% ipython --no-banner

In [1]: import numpy as np

In [2]: import numpy.linalg as la

In [3]: np.set_printoptions(precision=4, suppress=True, linewidth=100)

In [4]: rd = lambda a: np.round(a, 4) + 0

In [5]: m1 = np.load("arr.npy")

In [6]: print(m1)
[[3 2 3 2]
 [3 0 3 0]
 [3 2 3 2]
 [3 0 3 0]]

In [7]: left, s, Vh = la.svd(m1)

In [8]: np.argmax(s[:-1] / (s[1:] + 1e-6)) + 1
Out[8]: np.int64(2)

In [9]: A2 = left[:, :2] @ np.diag(s[:2]) @ Vh[:2]

In [10]: rd(A2)
Out[10]: 
array([[3., 2., 3., 2.],
       [3., 0., 3., 0.],
       [3., 2., 3., 2.],
       [3., 0., 3., 0.]])

In [11]: print(rd(la.norm(m1 - A2) / la.norm(m1)))
0.0

In [12]: rd(np.abs(m1 - A2).max())
Out[12]: np.float64(0.0)

In [13]: la.matrix_rank(A2)
Out[13]: np.int64(2)

In [14]: print(np.allclose(m1[:-1].T @ la.lstsq(m1[:-1].T, m1[-1])[0], m1[-1]))
True

In [15]: np.abs(np.diag(la.qr(m1)[1])) > 1e-9
Out[15]: array([ True,  True, False, False])

In [16]: np.unique(m1.round(6), axis=0).shape
Out[16]: (2, 4)

In [17]: left, s, Vh = la.svd(m1)

In [18]: evecs = Vh[:(s > 1e-8).sum()]

In [19]: rng = np.random.default_rng(300009)

In [20]: x0 = m1[2] + 4 * m1[1] + rng.integers(2) * np.eye(4)[1]

In [21]: x0
Out[21]: array([15.,  2., 15.,  2.])

In [22]: print(np.allclose(evecs.T @ evecs @ x0, x0))
True

In [23]: rd(np.diag(evecs.T @ evecs))
Out[23]: array([0.5, 0.5, 0.5, 0.5])

In [24]: rd(evecs.T @ evecs)
Out[24]: 
array([[0.5, 0. , 0.5, 0. ],
       [0. , 0.5, 0. , 0.5],
       [0.5, 0. , 0.5, 0. ],
       [0. , 0.5, 0. , 0.5]])

In [25]: A = np.loadtxt("block12.csv", delimiter=",")

In [26]: print(A)
[[ 0.6     0.6     2.9371  0.4   ]
 [-1.4     0.2    -7.003   0.6   ]
 [-1.2     0.8    -6.0644  0.2   ]
 [-0.6     0.2    -3.0187  0.5   ]
 [ 1.9    -1.4     9.4858 -1.4   ]
 [-0.2    -0.9    -0.9687 -2.9   ]
 [ 1.1     0.9     5.4696  0.2   ]
 [-0.1    -0.1    -0.5114  1.    ]
 [ 1.6    -0.9     8.14    0.1   ]
 [ 1.5     2.5     7.471  -0.5   ]
 [-1.      0.8    -4.9489  2.    ]
 [ 0.2    -0.6     1.0546  0.6   ]
 [-0.1     0.6    -0.5746  0.9   ]
 [ 0.6    -0.1     3.0092 -0.2   ]
 [ 0.     -1.6    -0.0179 -0.5   ]
 [-0.2     1.5    -0.9573  0.7   ]
 [ 0.7    -0.6     3.4349  0.8   ]
 [-1.      0.8    -4.9728  0.6   ]
 [ 2.     -0.4     9.9786  1.3   ]
 [-1.2     0.7    -6.0223 -1.7   ]
 [ 1.3     2.3     6.339   0.7   ]
 [-0.1     0.     -0.5572 -0.7   ]
 [-1.5    -0.8    -7.5418 -1.8   ]
 [-1.5    -0.1    -7.5164  0.2   ]
 [-0.9     1.     -4.4509  0.5   ]
 [ 0.5    -0.1     2.5448  1.1   ]
 [ 1.9     0.3     9.5563 -0.5   ]
 [ 1.      0.2     5.0431  1.7   ]]

In [27]: A @ A
ValueError: matmul: Input operand 1 has a mismatch in its core dimension 0, with gufunc signature (n?,k),(k,m?)->(n?,m?) (size 28 is different from 4)


In [28]: C2 = A.T @ A

In [29]: (A @ A.T).shape
Out[29]: (28, 28)

In [30]: np.allclose(C2, C2.T)
Out[30]: True

In [31]: rd(np.trace(C2)), rd((A ** 2).sum())
Out[31]: (np.float64(945.4748), np.float64(945.4748))

In [32]: rd(la.eigvalsh(C2)[::-1])
Out[32]: array([886.2246,  39.5868,  19.6604,   0.0031])

In [33]: idx = A[:, 3] > np.median(A[:, 3])

In [34]: f = A[idx].mean(axis=0) - A[~idx].mean(axis=0)

In [35]: ((A - A.mean(axis=0)) @ f > 0).astype(int)
Out[35]: array([0, 1, 1, 1, 0, 0, 0, 1, 0, 0, 1, 0, 1, 0, 0, 1, 0, 1, 0, 1, 0, 1, 1, 1, 1, 0, 0, 0])

In [36]: np.argsort(-np.abs(f).round(6), kind="stable")
Out[36]: array([3, 2, 1, 0])

In [37]: print(rd((((A - A.mean(axis=0)) @ f > 0) == idx).mean()))
0.6071

In [38]: C2 = np.cov(A, rowvar=False)

In [39]: print(rd(C2))
[[ 1.241  -0.0377  6.2079  0.0877]
 [-0.0377  0.9422 -0.2051  0.3212]
 [ 6.2079 -0.2051 31.0578  0.4424]
 [ 0.0877  0.3212  0.4424  1.1973]]

In [40]: C2.shape
Out[40]: (4, 4)

In [41]: rd(A.std(axis=0))
Out[41]: array([1.0939, 0.9532, 5.4725, 1.0745])

In [42]: rd(la.eigvalsh(C2)[::-1])
Out[42]: array([32.3065,  1.4132,  0.7184,  0.0001])

In [43]: print(rd(np.corrcoef(A[:, 2], A[:, 0])[0, 1]))
0.9999

In [44]: rd(np.corrcoef(A.T))
Out[44]: 
array([[ 1.    , -0.0349,  0.9999,  0.0719],
       [-0.0349,  1.    , -0.0379,  0.3024],
       [ 0.9999, -0.0379,  1.    ,  0.0725],
       [ 0.0719,  0.3024,  0.0725,  1.    ]])

In [45]: rd(np.polyfit(A[:, 2], A[:, 0], 1))
Out[45]: array([0.1999, 0.0012])

In [46]: rd(np.median(A, axis=0))
Out[46]: array([-0.05  ,  0.2   , -0.2646,  0.45  ])

In [47]: W0 = np.load("w.npy")

In [48]: rd(W0)
Out[48]: 
array([[ 0.1   , -0.5   , -0.5   , -0.7   ],
       [-0.5   ,  0.7222, -0.2778, -0.3889],
       [-0.5   , -0.2778,  0.7222, -0.3889],
       [-0.7   , -0.3889, -0.3889,  0.4556]])

In [49]: w, evecs = la.eigvalsh(W0)
ValueError: too many values to unpack (expected 2)


In [50]: w, evecs = la.eigh(W0)

In [51]: rd(la.eigvalsh(W0 + 2 * np.eye(4)))
Out[51]: array([1., 3., 3., 3.])

In [52]: (w > 1e-8).sum(), (w < -1e-8).sum()
Out[52]: (np.int64(3), np.int64(1))

In [53]: np.unique(w.round(6) + 0, return_counts=True)[1]
Out[53]: array([1, 3])

In [54]: print(rd(w))
[-1.  1.  1.  1.]

In [55]: rd(w.sum()), np.trace(W0)
Out[55]: (np.float64(2.0), np.float64(2.0))

In [56]: idx = rng.permutation(4)

In [57]: A2 = W0[:, idx] * rng.choice([-1, 1], 4)

In [58]: rd(A2)
Out[58]: 
array([[ 0.5   ,  0.1   ,  0.5   , -0.7   ],
       [-0.7222, -0.5   ,  0.2778, -0.3889],
       [ 0.2778, -0.5   , -0.7222, -0.3889],
       [ 0.3889, -0.7   ,  0.3889,  0.4556]])

In [59]: left, _, Vh = la.svd(W0.T @ A2)

In [60]: print(rd(left @ Vh))
[[ 0.  1.  0.  0.]
 [-1.  0.  0.  0.]
 [ 0.  0. -1.  0.]
 [ 0.  0.  0.  1.]]

In [61]: A2 = np.array([[0, 2], [2, -2], [0, 2], [-1, 2]])

In [62]: np.einsum("ik,kj->ij", m1, A2)
Out[62]: 
array([[ 2, 12],
       [ 0, 12],
       [ 2, 12],
       [ 0, 12]])

In [63]: np.einsum("ik,kj->ji", m1, A2)
Out[63]: 
array([[ 2,  0,  2,  0],
       [12, 12, 12, 12]])

In [64]: np.vstack([m1, A2.T]).shape
Out[64]: (6, 4)

In [65]: A2.T @ m1.T
Out[65]: 
array([[ 2,  0,  2,  0],
       [12, 12, 12, 12]])

In [66]: A2 @ m1
ValueError: matmul: Input operand 1 has a mismatch in its core dimension 0, with gufunc signature (n?,k),(k,m?)->(n?,m?) (size 4 is different from 2)


In [67]: np.einsum("ij->j", m1)
Out[67]: array([12,  4, 12,  4])

In [68]: idx = rng.permutation(4)

In [69]: idx
Out[69]: array([3, 0, 2, 1])

In [70]: A2 = W0[idx][:, idx]

In [71]: rd(np.sort(np.abs(la.eigvals(A2))))
Out[71]: array([1., 1., 1., 1.])
